$ ipython --no-banner

In [1]: import numpy as np

In [2]: import numpy.linalg as la

In [3]: np.set_printoptions(suppress=True, linewidth=140)

In [4]: F = np.load("x.npy")

In [5]: F.round(3)
Out[5]: 
array([[-6.585, -3.567, -6.626],
       [ 8.071, -5.903, -0.083],
       [-0.185, -7.761, -6.303],
       [-7.894, -1.711, -5.895],
       [-1.474,  8.124,  5.641],
       [-0.236, -7.746, -6.32 ],
       [-3.298,  8.209,  4.662],
       [ 3.067,  6.502,  6.951],
       [-8.497, -0.473, -5.252],
       [ 1.979,  7.075,  6.784],
       [-0.132, -7.777, -6.285],
       [-6.539,  7.28 ,  2.062],
       [ 6.496, -7.305, -2.106],
       [-7.998, -1.525, -5.806],
       [ 5.114,  5.041,  6.959],
       [ 3.757,  6.071,  7.002],
       [-8.179, -1.178, -5.632],
       [-8.861,  0.613, -4.593],
       [ 8.953, -0.992,  4.344],
       [-8.806,  4.511, -1.45 ],
       [ 4.694, -8.014, -3.707],
       [-8.907,  0.795, -4.475],
       [ 7.857,  1.777,  5.926],
       [ 9.122, -2.356,  3.351],
       [ 7.023,  3.025,  6.444]])

In [6]: np.round(F @ la.pinv(F) @ F, 3)
Out[6]: 
array([[-6.585, -3.567, -6.626],
       [ 8.071, -5.903, -0.083],
       [-0.185, -7.761, -6.303],
       [-7.894, -1.711, -5.895],
       [-1.474,  8.124,  5.641],
       [-0.236, -7.746, -6.32 ],
       [-3.298,  8.209,  4.662],
       [ 3.067,  6.502,  6.951],
       [-8.497, -0.473, -5.252],
       [ 1.979,  7.075,  6.784],
       [-0.132, -7.777, -6.285],
       [-6.539,  7.28 ,  2.062],
       [ 6.496, -7.305, -2.106],
       [-7.998, -1.525, -5.806],
       [ 5.114,  5.041,  6.959],
       [ 3.757,  6.071,  7.002],
       [-8.179, -1.178, -5.632],
       [-8.861,  0.613, -4.593],
       [ 8.953, -0.992,  4.344],
       [-8.806,  4.511, -1.45 ],
       [ 4.694, -8.014, -3.707],
       [-8.907,  0.795, -4.475],
       [ 7.857,  1.777,  5.926],
       [ 9.122, -2.356,  3.351],
       [ 7.023,  3.025,  6.444]])

In [7]: u, v = F[16], F[11]

In [8]: round(float(u @ v), 3)
Out[8]: 33.293

In [9]: pr = (u @ v) / (u @ u) * u

In [10]: np.round(v - pr, 3)
Out[10]: array([-3.816,  7.672,  3.937])

In [11]: la.matrix_rank(np.outer(u, v))
Out[11]: np.int64(1)

In [12]: round((v - pr) @ u, 3)
Out[12]: np.float64(0.0)

In [13]: arr = np.loadtxt("w.csv", delimiter=",")

In [14]: arr
Out[14]: 
array([[5., 2., 5., 2.],
       [3., 8., 3., 8.],
       [5., 2., 5., 2.],
       [3., 8., 3., 8.]])

In [15]: rng = np.random.default_rng(11715)

In [16]: out = F + rng.integers(-2, 3, (25, 2)) @ rng.integers(-2, 3, (2, 3))

In [17]: out.round(3)
Out[17]: 
array([[ -8.585,  -3.567,  -9.626],
       [  7.071,  -2.903,  -0.083],
       [  0.815,  -6.761,  -4.303],
       [ -8.894,   1.289,  -5.895],
       [ -2.474,   5.124,   2.641],
       [  0.764,  -6.746,  -4.32 ],
       [ -1.298,   8.209,   7.662],
       [  4.067,   5.502,   7.951],
       [ -8.497,  -2.473,  -6.252],
       [  3.979,   9.075,  10.784],
       [ -1.132, -10.777,  -9.285],
       [ -7.539,  12.28 ,   3.062],
       [  5.496,  -6.305,  -3.106],
       [ -6.998,  -6.525,  -6.806],
       [  4.114,   6.041,   5.959],
       [  1.757,   8.071,   5.002],
       [-10.179,   4.822,  -5.632],
       [ -9.861,   3.613,  -4.593],
       [  6.953,   5.008,   4.344],
       [ -6.806,   0.511,  -0.45 ],
       [  5.694, -13.014,  -4.707],
       [ -8.907,   2.795,  -3.475],
       [  9.857,  -2.223,   6.926],
       [ 11.122,  -0.356,   7.351],
       [  9.023,  -2.975,   6.444]])

In [18]: np.round(np.abs(out - F).sum(axis=1), 3)
Out[18]: array([5., 4., 4., 4., 7., 4., 5., 3., 3., 8., 7., 7., 3., 7., 3., 6., 8., 4., 8., 7., 7., 3., 7., 8., 8.])

In [19]: la.matrix_rank(out - F, tol=1e-8)
Out[19]: np.int64(2)

In [20]: np.round(la.svd(out - F, compute_uv=False), 3) + 0
Out[20]: array([17.52 , 11.002,  0.   ])

In [21]: theta = np.radians(36)

In [22]: R = np.eye(4)

In [23]: R[0, 0] = R[2, 2] = np.cos(theta)

In [24]: R[0, 2], R[2, 0] = -np.sin(theta), np.sin(theta)

In [25]: R.round(3)
Out[25]: 
array([[ 0.809,  0.   , -0.588,  0.   ],
       [ 0.   ,  1.   ,  0.   ,  0.   ],
       [ 0.588,  0.   ,  0.809,  0.   ],
       [ 0.   ,  0.   ,  0.   ,  1.   ]])

In [26]: out = arr @ R.T

In [27]: np.allclose(arr @ arr.T, out @ out.T)
Out[27]: True

In [28]: np.allclose(la.norm(arr, axis=1), la.norm(out, axis=1))
Out[28]: True

In [29]: E = np.array([[0.7, -2.0, 0.7, -0.4, -0.1, 1.7],
    ...:     [-1.0, 4.0, 1.1, -0.8, -0.6, -0.8],
    ...:     [0.0, 8.0, 0.8, 0.5, 0.5, -0.4],
    ...:     [-0.2, 24.0, -0.7, -0.1, -0.2, -0.3],
    ...:     [-1.3, -2.0, 1.9, 0.2, -0.3, 0.4]])

In [30]: out = E / la.norm(E, axis=1, keepdims=True)

In [31]: C2 = out @ out.T

In [32]: np.argwhere(np.triu(np.abs(C2) > 0.95, 1))
Out[32]: array([[2, 3]])

In [33]: C2.round(3)
Out[33]: 
array([[ 1.   , -0.705, -0.714, -0.721,  0.575],
       [-0.705,  1.   ,  0.903,  0.896, -0.356],
       [-0.714,  0.903,  1.   ,  0.986, -0.587],
       [-0.721,  0.896,  0.986,  1.   , -0.661],
       [ 0.575, -0.356, -0.587, -0.661,  1.   ]])

In [34]: (np.abs(C2) > 0.9).astype(int)
Out[34]: 
array([[1, 0, 0, 0, 0],
       [0, 1, 1, 0, 0],
       [0, 1, 1, 1, 0],
       [0, 0, 1, 1, 0],
       [0, 0, 0, 0, 1]])

In [35]: x0 = np.ones(5)

In [36]: for _ in range(5):
    ...:     x0 = C2 @ x0
    ...:     x0 /= la.norm(x0)
    ...:     print(round(x0 @ C2 @ x0, 3))
    ...: 
3.269
3.866
3.886
3.887
3.887

In [37]: x0.round(3)
Out[37]: array([-0.427,  0.455,  0.489,  0.496, -0.354])

In [38]: hat = np.triu(np.array([[5, 0, 3, 3], [2, 2, 2, 2], [0, 5, 3, 3], [5, 0, 4, 1]]), 1) + np.eye(4)

In [39]: out = hat @ arr @ la.inv(hat)

In [40]: np.trace(out), np.trace(arr)
Out[40]: (np.float64(26.0), np.float64(26.0))

In [41]: np.round(np.poly(out), 3) + 0
Out[41]: array([  1., -26., 136.,   0.,   0.])

In [42]: hat @ arr - arr @ hat
Out[42]: 
array([[ 24.,  30.,   5.,  -4.],
       [ 16.,  20.,  -9., -14.],
       [  9.,  24., -10., -10.],
       [  0.,   0., -25., -34.]])

In [43]: X = np.arange(12).reshape(4, 3) + -1

In [44]: X
Out[44]: 
array([[-1,  0,  1],
       [ 2,  3,  4],
       [ 5,  6,  7],
       [ 8,  9, 10]])

In [45]: U, s, Vh = la.svd(X)

In [46]: np.argmax(s[:-1] / (s[1:] + 1e-6)) + 1
Out[46]: np.int64(2)

In [47]: out = U[:, :2] @ np.diag(s[:2]) @ Vh[:2]

In [48]: np.round(la.norm(X - out, 2), 3), round(s[2], 3)
Out[48]: (np.float64(0.0), np.float64(0.0))

In [49]: round(la.norm(X - out) / la.norm(X), 3)
Out[49]: np.float64(0.0)

In [50]: la.matrix_rank(out)
Out[50]: np.int64(2)

In [51]: [round(float(x), 3) for x in la.svd(X, compute_uv=False)[:3]]
Out[51]: [19.575, 1.679, 0.0]

In [52]: np.argsort(-la.norm(X, axis=0).round(6), kind="stable")[:3]
Out[52]: array([2, 1, 0])

In [53]: la.cond(X) > 100
Out[53]: np.True_

In [54]: K = np.load("arr.npy")

In [55]: K.round(3)
Out[55]: 
array([[ 0.294, -0.294, -0.059, -0.294,  0.176],
       [-0.294,  0.294,  0.059,  0.294, -0.176],
       [-0.059,  0.059,  0.012,  0.059, -0.035],
       [-0.294,  0.294,  0.059,  0.294, -0.176],
       [ 0.176, -0.176, -0.035, -0.176,  0.106]])

In [56]: la.matrix_rank(K, rtol=0.1)
Out[56]: np.int64(1)

In [57]: [round(float(x), 3) for x in la.svd(K, compute_uv=False)[:3]]
Out[57]: [1.0, 0.0, 0.0]

In [58]: U, s, Vh = la.svd(K)

In [59]: s.round(3) + 0
Out[59]: array([1., 0., 0., 0., 0.])

In [60]: np.argmax(s[:-1] / (s[1:] + 1e-6)) + 1
Out[60]: np.int64(1)

In [61]: out = U[:, :1] @ np.diag(s[:1]) @ Vh[:1]

In [62]: round(la.norm(K - out, 2), 3), np.round(s[1], 3)
Out[62]: (np.float64(0.0), np.float64(0.0))

In [63]: la.matrix_rank(K, rtol=0.05)
Out[63]: np.int64(1)

In [64]: out.round(3)
Out[64]: 
array([[ 0.294, -0.294, -0.059, -0.294,  0.176],
       [-0.294,  0.294,  0.059,  0.294, -0.176],
       [-0.059,  0.059,  0.012,  0.059, -0.035],
       [-0.294,  0.294,  0.059,  0.294, -0.176],
       [ 0.176, -0.176, -0.035, -0.176,  0.106]])

In [65]: out = K + rng.integers(-2, 3, (5, 1)) @ rng.integers(-2, 3, (1, 5))

In [66]: out.round(3)
Out[66]: 
array([[ 4.294, -0.294, -4.059, -2.294,  0.176],
       [-4.294,  0.294,  4.059,  2.294, -0.176],
       [ 1.941,  0.059, -1.988, -0.941, -0.035],
       [-2.294,  0.294,  2.059,  1.294, -0.176],
       [ 4.176, -0.176, -4.035, -2.176,  0.106]])

In [67]: np.abs(out - K).sum(axis=1)
Out[67]: array([10., 10.,  5.,  5., 10.])

In [68]: r = la.matrix_rank(K)

In [69]: r
Out[69]: np.int64(1)

In [70]: ns = la.svd(K)[2][r:].T

In [71]: [int(la.matrix_rank(K[:i])) for i in range(1, len(K) + 1)]
Out[71]: [1, 1, 1, 1, 1]

In [72]: np.round(ns @ ns.T, 3)
Out[72]: 
array([[ 0.706,  0.294,  0.059,  0.294, -0.176],
       [ 0.294,  0.706, -0.059, -0.294,  0.176],
       [ 0.059, -0.059,  0.988, -0.059,  0.035],
       [ 0.294, -0.294, -0.059,  0.706,  0.176],
       [-0.176,  0.176,  0.035,  0.176,  0.894]])

In [73]: np.round(K @ ns, 3) + 0
Out[73]: 
array([[0., 0., 0., 0.],
       [0., 0., 0., 0.],
       [0., 0., 0., 0.],
       [0., 0., 0., 0.],
       [0., 0., 0., 0.]])

In [74]: M = np.load("m.npy")

In [75]: M
Out[75]: 
array([[0, 0, 0, 1],
       [0, 0, 0, 0],
       [0, 0, 0, 0],
       [1, 0, 0, 0]])

In [76]: evals, evecs = la.eigh(M)

In [77]: x0 = np.array([-5, 9, 4, -2])

In [78]: np.round(evecs * np.abs(evals) @ evecs.T, 3) + 0
Out[78]: 
array([[1., 0., 0., 0.],
       [0., 0., 0., 0.],
       [0., 0., 0., 0.],
       [0., 0., 0., 1.]])

In [79]: (np.sign(evecs[:, -1].round(6)) == np.sign(evecs[0, -1].round(6))).astype(int)
Out[79]: array([1, 0, 0, 1])

In [80]: np.abs(M).sum(axis=1).max(), np.abs(evals).max()
Out[80]: (np.int64(1), np.float64(1.0))

In [81]: np.round(la.eigvalsh(M[1:, 1:]), 3)
Out[81]: array([0., 0., 0.])

In [82]: round(float(x0 @ M @ x0 / (x0 @ x0)), 3), evals[0], evals[-1]
Out[82]: (0.159, np.float64(-1.0), np.float64(1.0))

In [83]: np.argsort(-la.norm(M, axis=0).round(6), kind="stable")[:3]
Out[83]: array([0, 3, 1])

In [84]: round(la.norm(M, 2) / la.norm(M), 3)
Out[84]: np.float64(0.707)

In [85]: la.matrix_rank(M, rtol=0.1)
Out[85]: np.int64(2)

In [86]: out = M + rng.integers(-2, 3, (4, 2)) @ rng.integers(-2, 3, (2, 4))

In [87]: out
Out[87]: 
array([[0, 1, 1, 1],
       [2, 1, 1, 2],
       [0, 0, 0, 0],
       [1, 1, 1, 0]])

In [88]: np.round(la.svd(out - M, compute_uv=False), 3) + 0
Out[88]: array([3.335, 1.696, 0.   , 0.   ])

In [89]: np.abs(out - M).sum(axis=1)
Out[89]: array([2, 6, 0, 2])

In [90]: out - M
Out[90]: 
array([[0, 1, 1, 0],
       [2, 1, 1, 2],
       [0, 0, 0, 0],
       [0, 1, 1, 0]])

In [91]: la.matrix_rank(out - M, tol=1e-8)
Out[91]: np.int64(2)
